>>> import numpy as np
>>> np.set_printoptions(precision=4, suppress=True, linewidth=120)
>>> rd = lambda a: np.round(a, 4) + 0
>>> feats = np.load("layer0.npy")
>>> feats
array([[9, 6, 0, 6, 8, 9, 3, 0, 0],
       [4, 6, 9, 5, 1, 2, 2, 1, 2],
       [9, 8, 9, 3, 3, 7, 3, 5, 6],
       [9, 8, 9, 3, 3, 7, 3, 5, 6],
       [1, 6, 6, 1, 3, 3, 0, 7, 2],
       [2, 2, 7, 0, 6, 6, 5, 1, 0],
       [8, 6, 6, 4, 0, 8, 1, 6, 0],
       [4, 1, 3, 9, 5, 2, 0, 3, 9]])
>>> Y = feats[0, 0] * feats[1:] - np.outer(feats[1:, 0], feats[0])
>>> Y
array([[  0,  30,  81,  21, -23, -18,   6,   9,  18],
       [  0,  18,  81, -27, -45, -18,   0,  45,  54],
       [  0,  18,  81, -27, -45, -18,   0,  45,  54],
       [  0,  48,  54,   3,  19,  18,  -3,  63,  18],
       [  0,   6,  63, -12,  38,  36,  39,   9,   0],
       [  0,   6,  54, -12, -64,   0, -15,  54,   0],
       [  0, -15,  27,  57,  13, -18, -12,  27,  81]])
>>> np.linalg.matrix_rank(Y), np.linalg.matrix_rank(feats)
(np.int64(6), np.int64(7))
>>> rd(feats @ np.linalg.pinv(feats) @ feats)
array([[9., 6., 0., 6., 8., 9., 3., 0., 0.],
       [4., 6., 9., 5., 1., 2., 2., 1., 2.],
       [9., 8., 9., 3., 3., 7., 3., 5., 6.],
       [9., 8., 9., 3., 3., 7., 3., 5., 6.],
       [1., 6., 6., 1., 3., 3., 0., 7., 2.],
       [2., 2., 7., 0., 6., 6., 5., 1., 0.],
       [8., 6., 6., 4., 0., 8., 1., 6., 0.],
       [4., 1., 3., 9., 5., 2., 0., 3., 9.]])
>>> Y = np.array([[3, 5],
...     [4, 0],
...     [4, 0],
...     [0, 1],
...     [4, 1],
...     [4, 4],
...     [1, 3],
...     [0, 5],
...     [5, 2]])
>>> np.einsum("ij->j", feats)
array([46, 43, 49, 31, 29, 44, 17, 28, 25])
>>> np.linalg.matrix_rank(feats @ Y)
np.int64(2)
>>> np.einsum("ik,kj->ji", feats, Y)
array([[122,  96, 168, 168,  85,  95, 105, 101],
       [104,  49, 125, 125,  60,  60, 109,  75]])
>>> left, sigma, Vt = np.linalg.svd(feats)
>>> print(np.argmax(sigma[:-1] / (sigma[1:] + 1e-6)) + 1)
7
>>> rd(sigma)
array([39.5884, 12.0366, 11.3932,  8.0775,  6.1158,  5.0254,  3.7637,  0.    ])
>>> Y = left[:, :7] @ np.diag(sigma[:7]) @ Vt[:7]
>>> rd(np.linalg.norm(feats - Y, 2)), rd(sigma[7])
(np.float64(0.0), np.float64(0.0))
>>> F = np.array([[1.0, 0.0, 0.0, 0.0],
...     [3.0, 1.0, 0.0, 0.0],
...     [0.0, 0.0, -2.0, -4.0],
...     [0.0, 0.0, 7.0, 7.0]])
>>> rng = np.random.default_rng(263)
>>> lab = rng.permutation(4)
>>> lab
array([0, 1, 3, 2])
>>> Y = F[lab][:, lab]
>>> print(np.trace(Y))
7.0
>>> rd(np.sort(np.abs(np.linalg.eigvals(Y))))
array([1.    , 1.    , 3.7417, 3.7417])
>>> Y
array([[ 1.,  0.,  0.,  0.],
       [ 3.,  1.,  0.,  0.],
       [ 0.,  0.,  7.,  7.],
       [ 0.,  0., -4., -2.]])
>>> np.diag(Y)
array([ 1.,  1.,  7., -2.])
>>> print(np.allclose(Y, F))
False
>>> mat = np.eye(3, dtype=int)[rng.permutation(3)]
>>> mat
array([[0, 1, 0],
       [1, 0, 0],
       [0, 0, 1]])
>>> lab = rng.permutation(3)
>>> lab
array([1, 0, 2])
>>> Y = mat[lab][:, lab]
>>> Y
array([[0, 1, 0],
       [1, 0, 0],
       [0, 0, 1]])
>>> np.trace(Y)
np.int64(1)
>>> rd(np.sort(np.abs(np.linalg.eigvals(Y))))
array([1., 1., 1.])
